>>> import numpy as np
>>> import numpy.linalg as la
>>> np.set_printoptions(precision=1, suppress=True, linewidth=160)
>>> def rd(a):
...     return np.round(a, 1) + 0
... 
>>> W0 = np.array([[0.2, -1.3, -0.1],
...     [-0.9, 0.5, -1.3],
...     [-0.1, 0.5, -0.2],
...     [-0.8, -0.5, -1.1],
...     [1.4, -0.5, -0.8],
...     [-1.0, -1.4, 0.8],
...     [-0.3, -0.1, 0.0]])
>>> T = np.stack([W0, -3 * W0, W0[::-1]])
>>> la.matrix_rank(T.reshape(3, -1))
np.int64(2)
>>> rd(T.sum(axis=0))
array([[-0.7,  2.5,  0.2],
       [ 0.8, -2.4,  3.4],
       [ 1.6, -1.5, -0.4],
       [ 0.8,  0.5,  1.1],
       [-2.9,  1.5,  1.4],
       [ 1.1,  3.3, -2.9],
       [ 0.8, -1.1, -0.1]])
>>> f = np.array([-5, -5, -5])
>>> rd(np.polyval(f, W0[2]))
array([-4.6, -8.8, -4.2])
>>> np.convolve(W0[2], f)
array([ 0.5, -2. , -1. , -1.5,  1. ])
>>> rng = np.random.default_rng(77880)
>>> th = rng.uniform(0, 2 * np.pi, 25)
>>> Q, _ = la.qr(np.array([[0.7, 0.6],
...     [1.2, 0.8],
...     [1.2, -0.6],
...     [-0.5, 0.2],
...     [0.1, -0.5],
...     [-0.4, -0.5]]))
>>> E = 3 * np.c_[np.cos(th), np.sin(th)] @ Q.T
>>> rd(E)
array([[-0.7, -0.6,  2.4, -0.9,  1.2,  0.7],
       [ 1.3,  1.8, -1.2,  0.4, -1.1, -1.1],
       [-0.7, -1.4, -2.3,  0.9, -0.5,  0.3],
       [-1.5, -2.1,  0.6, -0.2,  0.9,  1.1],
       [ 0.1, -0.2, -2.6,  1. , -1. , -0.3],
       [-0.3, -0.1,  2.6, -1. ,  1.1,  0.5],
       [ 0. , -0.3, -2.6,  1. , -1. , -0.3],
       [ 1.1,  1.4, -1.8,  0.6, -1.2, -1. ],
       [ 1. ,  1.7,  2. , -0.8,  0.2, -0.5],
       [ 1.4,  2.2,  0.8, -0.4, -0.4, -1. ],
       [-1.1, -1.4,  1.8, -0.6,  1.2,  1. ],
       [ 1. ,  1.8,  1.9, -0.8,  0.2, -0.6],
       [ 0.7,  0.6, -2.4,  0.9, -1.2, -0.7],
       [ 0.8,  0.8, -2.2,  0.8, -1.2, -0.8],
       [-1.2, -2. , -1.6,  0.7,  0. ,  0.7],
       [-1.4, -2. ,  0.9, -0.3,  1. ,  1.1],
       [ 0.4,  0.2, -2.5,  1. , -1.1, -0.5],
       [ 0.2, -0.1, -2.6,  1. , -1. , -0.4],
       [-0.9, -1.1,  2.1, -0.8,  1.2,  0.9],
       [-0.1,  0.2,  2.6, -1. ,  1. ,  0.3],
       [ 0.6,  0.5, -2.4,  0.9, -1.1, -0.7],
       [-1.3, -2.1, -1.3,  0.6,  0.2,  0.9],
       [-0.1, -0.6, -2.6,  1. , -0.9, -0.2],
       [-1.5, -2.3, -0.5,  0.3,  0.5,  1. ],
       [ 0.3,  0.1, -2.6,  1. , -1.1, -0.5]])
>>> # null space of dimension 4
>>> Ac = E - E.mean(axis=0)
>>> vecs = la.svd(Ac)[2][:2]
>>> B = Ac - Ac @ vecs.T @ vecs
>>> rd(la.norm(B) / la.norm(Ac))
np.float64(0.0)
>>> rd(np.diag(vecs.T @ vecs))
array([0.3, 0.6, 0.8, 0.1, 0.2, 0.1])
>>> rd(B.std(axis=0))
array([0., 0., 0., 0., 0., 0.])
>>> rd(np.cov(Ac @ vecs.T, rowvar=False))
array([[5.8, 0. ],
       [0. , 3.2]])
>>> U, sig, VT = la.svd(E)
>>> vecs = VT[:(sig > 1e-8).sum()]
>>> x0 = E[9] + 2 * E[17] + rng.integers(2) * np.eye(6)[5]
>>> rd(x0)
array([ 1.9,  2.1, -4.4,  1.6, -2.4, -0.8])
>>> np.allclose(vecs.T @ vecs @ x0, x0)
False
>>> rd(E @ la.pinv(E) @ E)
array([[-0.7, -0.6,  2.4, -0.9,  1.2,  0.7],
       [ 1.3,  1.8, -1.2,  0.4, -1.1, -1.1],
       [-0.7, -1.4, -2.3,  0.9, -0.5,  0.3],
       [-1.5, -2.1,  0.6, -0.2,  0.9,  1.1],
       [ 0.1, -0.2, -2.6,  1. , -1. , -0.3],
       [-0.3, -0.1,  2.6, -1. ,  1.1,  0.5],
       [ 0. , -0.3, -2.6,  1. , -1. , -0.3],
       [ 1.1,  1.4, -1.8,  0.6, -1.2, -1. ],
       [ 1. ,  1.7,  2. , -0.8,  0.2, -0.5],
       [ 1.4,  2.2,  0.8, -0.4, -0.4, -1. ],
       [-1.1, -1.4,  1.8, -0.6,  1.2,  1. ],
       [ 1. ,  1.8,  1.9, -0.8,  0.2, -0.6],
       [ 0.7,  0.6, -2.4,  0.9, -1.2, -0.7],
       [ 0.8,  0.8, -2.2,  0.8, -1.2, -0.8],
       [-1.2, -2. , -1.6,  0.7,  0. ,  0.7],
       [-1.4, -2. ,  0.9, -0.3,  1. ,  1.1],
       [ 0.4,  0.2, -2.5,  1. , -1.1, -0.5],
       [ 0.2, -0.1, -2.6,  1. , -1. , -0.4],
       [-0.9, -1.1,  2.1, -0.8,  1.2,  0.9],
       [-0.1,  0.2,  2.6, -1. ,  1. ,  0.3],
       [ 0.6,  0.5, -2.4,  0.9, -1.1, -0.7],
       [-1.3, -2.1, -1.3,  0.6,  0.2,  0.9],
       [-0.1, -0.6, -2.6,  1. , -0.9, -0.2],
       [-1.5, -2.3, -0.5,  0.3,  0.5,  1. ],
       [ 0.3,  0.1, -2.6,  1. , -1.1, -0.5]])
>>> la.lstsq(E[:-1].T, E[-1])[2]
np.int32(2)
>>> U, sig, VT = la.svd(E)
>>> rd(sig)
array([12.1,  8.9,  0. ,  0. ,  0. ,  0. ])
>>> np.argmax(sig[:-1] / (sig[1:] + 1e-6)) + 1
np.int64(2)
>>> B = U[:, :2] @ np.diag(sig[:2]) @ VT[:2]
>>> rd(B)
array([[-0.7, -0.6,  2.4, -0.9,  1.2,  0.7],
       [ 1.3,  1.8, -1.2,  0.4, -1.1, -1.1],
       [-0.7, -1.4, -2.3,  0.9, -0.5,  0.3],
       [-1.5, -2.1,  0.6, -0.2,  0.9,  1.1],
       [ 0.1, -0.2, -2.6,  1. , -1. , -0.3],
       [-0.3, -0.1,  2.6, -1. ,  1.1,  0.5],
       [ 0. , -0.3, -2.6,  1. , -1. , -0.3],
       [ 1.1,  1.4, -1.8,  0.6, -1.2, -1. ],
       [ 1. ,  1.7,  2. , -0.8,  0.2, -0.5],
       [ 1.4,  2.2,  0.8, -0.4, -0.4, -1. ],
       [-1.1, -1.4,  1.8, -0.6,  1.2,  1. ],
       [ 1. ,  1.8,  1.9, -0.8,  0.2, -0.6],
       [ 0.7,  0.6, -2.4,  0.9, -1.2, -0.7],
       [ 0.8,  0.8, -2.2,  0.8, -1.2, -0.8],
       [-1.2, -2. , -1.6,  0.7,  0. ,  0.7],
       [-1.4, -2. ,  0.9, -0.3,  1. ,  1.1],
       [ 0.4,  0.2, -2.5,  1. , -1.1, -0.5],
       [ 0.2, -0.1, -2.6,  1. , -1. , -0.4],
       [-0.9, -1.1,  2.1, -0.8,  1.2,  0.9],
       [-0.1,  0.2,  2.6, -1. ,  1. ,  0.3],
       [ 0.6,  0.5, -2.4,  0.9, -1.1, -0.7],
       [-1.3, -2.1, -1.3,  0.6,  0.2,  0.9],
       [-0.1, -0.6, -2.6,  1. , -0.9, -0.2],
       [-1.5, -2.3, -0.5,  0.3,  0.5,  1. ],
       [ 0.3,  0.1, -2.6,  1. , -1.1, -0.5]])
>>> la.matrix_rank(E, rtol=0.05)
np.int64(2)
>>> la.matrix_rank(B)
np.int64(2)
